$ python3 -q
>>> import numpy as np
>>> np.set_printoptions(precision=2, suppress=True, linewidth=100, sign=" ")
>>> r0 = np.array([-9, -6, -2, 7, 1])
>>> g = np.array([-3, 5, 5])
>>> feats = np.outer(r0, g)
>>> feats
array([[ 27, -45, -45],
       [ 18, -30, -30],
       [  6, -10, -10],
       [-21,  35,  35],
       [ -3,   5,   5]])
>>> # column 2 repeats column 1
>>> Uu, sigma, vt = np.linalg.svd(feats, full_matrices=False)
>>> np.cumsum(sigma ** 2) / np.sum(sigma ** 2)
array([ 1.,  1.,  1.])
>>> np.round(Uu.T @ feats @ vt.T, 2) + 0
array([[ 100.44,    0.  ,    0.  ],
       [   0.  ,    0.  ,    0.  ],
       [   0.  ,    0.  ,    0.  ]])
>>> np.abs(Uu[:, 0]).round(6).argmax()
np.int64(0)
>>> np.round(vt @ vt.T, 2) + 0
array([[ 1.,  0.,  0.],
       [ 0.,  1.,  0.],
       [ 0.,  0.,  1.]])
>>> round(float(np.sqrt((sigma ** 2).sum())), 2), round(np.linalg.norm(feats), 2)
(100.44, np.float64(100.44))
>>> np.round(Uu.T @ Uu, 2) + 0
array([[ 1.,  0.,  0.],
       [ 0.,  1.,  0.],
       [ 0.,  0.,  1.]])
>>> out = feats / np.linalg.norm(feats, axis=1, keepdims=True)
>>> G = out @ out.T
>>> G
array([[ 1.,  1.,  1., -1., -1.],
       [ 1.,  1.,  1., -1., -1.],
       [ 1.,  1.,  1., -1., -1.],
       [-1., -1., -1.,  1.,  1.],
       [-1., -1., -1.,  1.,  1.]])
>>> m1 = np.array([[0, 0, 0, 1, 1],
...     [0, 0, 0, 1, 1],
...     [0, 0, 0, 0, 0],
...     [1, 1, 0, 0, 1],
...     [1, 1, 0, 1, 0]])
>>> rng = np.random.default_rng(108)
>>> z = rng.permutation(5)
>>> z
array([ 0,  4,  1,  2,  3])
>>> out = m1[z][:, z]
>>> out
array([[ 0,  1,  0,  0,  1],
       [ 1,  0,  1,  0,  1],
       [ 0,  1,  0,  0,  1],
       [ 0,  0,  0,  0,  0],
       [ 1,  1,  1,  0,  0]])
>>> np.diag(out)
array([ 0,  0,  0,  0,  0])
>>> np.trace(out)
np.int64(0)
>>> np.allclose(out, m1)
False
>>> A = np.load("a.npy")
>>> A
array([[ 1.  ,  0.  ,  0.  ],
       [ 0.  , -0.5 ,  0.87],
       [ 0.  , -0.87, -0.5 ]])
>>> np.linalg.svd(A, compute_uv=False)
array([ 1.,  1.,  1.])
>>> A[:, 1] @ A[:, 0]
np.float64(0.0)
>>> Uu, sigma, vt = np.linalg.svd(m1)
>>> sigma.round(2) + 0
array([ 2.56,  1.56,  1.  ,  0.  ,  0.  ])
>>> np.argmax(sigma[:-1] / (sigma[1:] + 1e-6)) + 1
np.int64(3)
>>> out = Uu[:, :3] @ np.diag(sigma[:3]) @ vt[:3]
>>> round(np.linalg.norm(m1 - out, 2), 2), round(float(sigma[3]), 2)
(np.float64(0.0), 0.0)
>>> out.round(2) + 0
array([[ 0.,  0.,  0.,  1.,  1.],
       [ 0.,  0.,  0.,  1.,  1.],
       [ 0.,  0.,  0.,  0.,  0.],
       [ 1.,  1.,  0.,  0.,  1.],
       [ 1.,  1.,  0.,  1.,  0.]])
>>> (np.linalg.matrix_power((A != 0) + (A.T != 0) + np.eye(3), 3) > 0).astype(int)
array([[ 1,  0,  0],
       [ 0,  1,  1],
       [ 0,  1,  1]])
>>> (A != 0).astype(int)
array([[ 1,  0,  0],
       [ 0,  1,  1],
       [ 0,  1,  1]])
>>> np.sort(np.linalg.eigvals(A).real)
array([-0.5, -0.5,  1. ])
>>> round(float(np.linalg.det(A)), 2)
1.0
>>> x0 = np.array([-2, -5, 3])
>>> A @ np.ones(3)
array([ 1.  ,  0.37, -1.37])
>>> A @ x0
array([-2.  ,  5.1 ,  2.83])
>>> A @ (2 * x0)
array([-4.  , 10.2 ,  5.66])
>>> np.sign((A @ x0).round(6))
array([-1.,  1.,  1.])
>>> (A @ x0).argmax()
np.int64(1)
>>> A @ np.eye(3)[1]
array([ 0.  , -0.5 , -0.87])
>>> A * x0
array([[-2.  , -0.  ,  0.  ],
       [-0.  ,  2.5 ,  2.6 ],
       [-0.  ,  4.33, -1.5 ]])
>>> J = np.load("m.npy")
>>> J
array([[ -5.78,  -3.84,   3.14],
       [ -2.  ,   9.51,  -1.11],
       [  5.49,   2.19,  -0.8 ],
       [ -6.17,   1.91,   7.97],
       [  2.28,   1.54,   7.47],
       [ -1.23,  -3.23,  -2.65],
       [  1.54,  -0.7 ,  -6.08],
       [ 11.01,   3.25,   0.73],
       [  2.23,   4.05,   6.25],
       [ -2.39,  -0.44,  -2.9 ],
       [  1.67,   2.29,   8.56],
       [  0.78,   4.63,  -6.39],
       [  0.08,  -3.09,  -3.38],
       [ -9.22,   0.1 ,  -4.02],
       [-10.37,   3.09,   0.86],
       [ -3.22,  -3.36,   2.14],
       [ -1.85,   1.36,  -5.48],
       [  3.5 ,  -0.88,  -1.26],
       [  4.42,   6.37,  -0.15],
       [  3.  ,  -6.84,  -1.  ],
       [ -2.11,  -4.72,   3.93],
       [ -2.09,   2.64,  -2.54],
       [  8.09,   7.6 ,   2.27],
       [ -2.16,   3.17,  -2.67],
       [ -3.77,  -5.96,  -2.36],
       [  4.64,   2.26,   8.68],
       [  3.46,  -2.72,   1.71],
       [  5.06,  -3.95,   1.52],
       [  2.83,  -2.67,  -8.4 ]])
>>> x0 = np.array([3, -3, 0])
>>> rhs = J @ x0
>>> np.round(np.linalg.pinv(J) @ J, 2) + 0
array([[ 1.,  0.,  0.],
       [ 0.,  1.,  0.],
       [ 0.,  0.,  1.]])
>>> np.round(np.linalg.lstsq(J, rhs)[0], 2) + 0
array([ 3., -3.,  0.])
>>> rhs = rhs + 0.02 * rng.normal(size=29)
>>> rhs
array([ -5.84, -34.52,   9.92, -24.28,   2.22,   6.01,   6.77,  23.27,  -5.44,  -5.86,  -1.84,
       -11.5 ,   9.54, -27.99, -40.4 ,   0.39,  -9.64,  13.11,  -5.81,  29.53,   7.88, -14.19,
         1.48, -15.99,   6.58,   7.15,  18.55,  27.02,  16.48])
>>> beta, *_ = np.linalg.lstsq(J, rhs)
>>> beta.round()
array([ 3., -3., -0.])
>>> [round(float(np.linalg.norm(np.linalg.solve(J.T @ J + lam * np.eye(3), J.T @ rhs))), 2) for lam in (0, 1, 10, 100)]
[4.24, 4.23, 4.15, 3.48]
>>> beta.round(2) + 0
array([ 3., -3.,  0.])
>>> np.round(J.T @ (rhs - J @ beta), 2) + 0
array([ 0.,  0.,  0.])
>>> X = np.array([[0, 5], [-1, 0]])
>>> Uu, sigma, vt = np.linalg.svd(X, full_matrices=False)
>>> (sigma > 1e-8).sum()
np.int64(2)
>>> Uu.shape, sigma.shape, vt.shape
((2, 2), (2,), (2, 2))
>>> np.round(np.sqrt((sigma ** 2).sum()), 2), round(np.linalg.norm(X), 2)
(np.float64(5.1), np.float64(5.1))
>>> np.allclose(Uu * sigma @ vt, X)
True
>>> sigma / sigma[0]
array([ 1. ,  0.2])
>>> out = np.array([[8, 0, 3, 5, 4, 9], [6, 0, 4, 9, 9, -8]])
>>> K = out.T @ out
>>> K
array([[100,   0,  48,  94,  86,  24],
       [  0,   0,   0,   0,   0,   0],
       [ 48,   0,  25,  51,  48,  -5],
       [ 94,   0,  51, 106, 101, -27],
       [ 86,   0,  48, 101,  97, -36],
       [ 24,   0,  -5, -27, -36, 145]])
>>> (np.linalg.matrix_power((K != 0) + (K.T != 0) + np.eye(6), 6) > 0).astype(int)
array([[ 1,  0,  1,  1,  1,  1],
       [ 0,  1,  0,  0,  0,  0],
       [ 1,  0,  1,  1,  1,  1],
       [ 1,  0,  1,  1,  1,  1],
       [ 1,  0,  1,  1,  1,  1],
       [ 1,  0,  1,  1,  1,  1]])
>>> (K != 0).astype(int)
array([[ 1,  0,  1,  1,  1,  1],
       [ 0,  0,  0,  0,  0,  0],
       [ 1,  0,  1,  1,  1,  1],
       [ 1,  0,  1,  1,  1,  1],
       [ 1,  0,  1,  1,  1,  1],
       [ 1,  0,  1,  1,  1,  1]])
>>> r = np.linalg.matrix_rank(K)
>>> r
np.int64(2)
>>> null = np.linalg.svd(K)[2][r:].T
>>> np.allclose(K @ null, 0)
True
>>> null.shape
(6, 4)
>>> z = rng.permutation(6)
>>> z
array([ 5,  4,  2,  3,  0,  1])
>>> out = K[z][:, z]
>>> np.trace(out)
np.int64(473)
>>> np.diag(out)
array([ 145,   97,   25,  106,  100,    0])
>>> out
array([[145, -36,  -5, -27,  24,   0],
       [-36,  97,  48, 101,  86,   0],
       [ -5,  48,  25,  51,  48,   0],
       [-27, 101,  51, 106,  94,   0],
       [ 24,  86,  48,  94, 100,   0],
       [  0,   0,   0,   0,   0,   0]])
>>> np.round(np.sort(np.abs(np.linalg.eigvals(out))), 2) + 0
array([   0.  ,    0.  ,    0.  ,    0.  ,  155.98,  317.02])
>>> np.round(np.linalg.det(out), 2), round(np.linalg.det(K[z]), 2)
(np.float64(0.0), np.float64(0.0))
>>> M = np.load("sample9.npy")
>>> M
array([[-1,  0,  1,  2],
       [ 3,  4,  5,  6],
       [ 7,  8,  9, 10],
       [11, 12, 13, 14],
       [15, 16, 17, 18],
       [19, 20, 21, 22]])
>>> def softmax(z):
...     e = np.exp(z - z.max(axis=-1, keepdims=True))
...     return e / e.sum(axis=-1, keepdims=True)
... 
>>> softmax(M[2])
array([ 0.03,  0.09,  0.24,  0.64])
>>> att = M @ M.T / np.sqrt(4)
>>> np.round(softmax(att), 2) + 0
array([[ 0.  ,  0.  ,  0.  ,  0.  ,  0.02,  0.98],
       [ 0.  ,  0.  ,  0.  ,  0.  ,  0.  ,  1.  ],
       [ 0.  ,  0.  ,  0.  ,  0.  ,  0.  ,  1.  ],
       [ 0.  ,  0.  ,  0.  ,  0.  ,  0.  ,  1.  ],
       [ 0.  ,  0.  ,  0.  ,  0.  ,  0.  ,  1.  ],
       [ 0.  ,  0.  ,  0.  ,  0.  ,  0.  ,  1.  ]])
>>> np.round(softmax(att + np.triu(np.full(att.shape, -np.inf), 1)), 2) + 0
array([[ 1.,  0.,  0.,  0.,  0.,  0.],
       [ 0.,  1.,  0.,  0.,  0.,  0.],
       [ 0.,  0.,  1.,  0.,  0.,  0.],
       [ 0.,  0.,  0.,  1.,  0.,  0.],
       [ 0.,  0.,  0.,  0.,  1.,  0.],
       [ 0.,  0.,  0.,  0.,  0.,  1.]])
>>> softmax(att).round(6).argmax(axis=1)
array([ 5,  5,  5,  5,  5,  5])
>>> softmax(att)[2] @ M
array([ 19.,  20.,  21.,  22.])
>>> Uu, sigma, vt = np.linalg.svd(M)
>>> np.argmax(sigma[:-1] / (sigma[1:] + 1e-6)) + 1
np.int64(2)
>>> out = Uu[:, :2] @ np.diag(sigma[:2]) @ vt[:2]
>>> round(float(np.abs(M - out).max()), 2)
0.0
>>> np.linalg.matrix_rank(out)
np.int64(2)
>>> np.round(np.linalg.norm(M - out, 2), 2), np.round(sigma[2], 2)
(np.float64(0.0), np.float64(0.0))
>>> W0 = np.array([[20.05, -16.0], [-40.01, 32.04]])
>>> Uu, sigma, vt = np.linalg.svd(W0)
>>> np.argmax(sigma[:-1] / (sigma[1:] + 1e-6)) + 1
np.int64(1)
>>> out = Uu[:, :1] @ np.diag(sigma[:1]) @ vt[:1]
>>> np.linalg.matrix_rank(out)
np.int64(1)
>>> round(np.linalg.norm(W0 - out) / np.linalg.norm(W0), 2)
np.float64(0.0)
>>> round(np.linalg.norm(W0 - out, 2), 2), round(sigma[1], 2)
(np.float64(0.04), np.float64(0.04))
>>> np.round(softmax(W0[1] + -2), 2) + 0
array([ 0.,  1.])
>>> softmax(W0).sum(axis=1)
array([ 1.,  1.])
>>> att = W0 @ W0.T / np.sqrt(2)
>>> softmax(att).round(6).argmax(axis=1)
array([ 0,  1])
>>> softmax(att + np.triu(np.full(att.shape, -np.inf), 1))
array([[ 1.,  0.],
       [ 0.,  1.]])
>>> out = np.array([[3, 0, 3], [2, 1, 1]])
>>> np.vstack([W0, out.T]).shape
(5, 2)
>>> np.einsum("ik,kj->ij", W0, out)
array([[ 28.15, -16.  ,  44.15],
       [-55.95,  32.04, -87.99]])
>>> W0 @ out
array([[ 28.15, -16.  ,  44.15],
       [-55.95,  32.04, -87.99]])
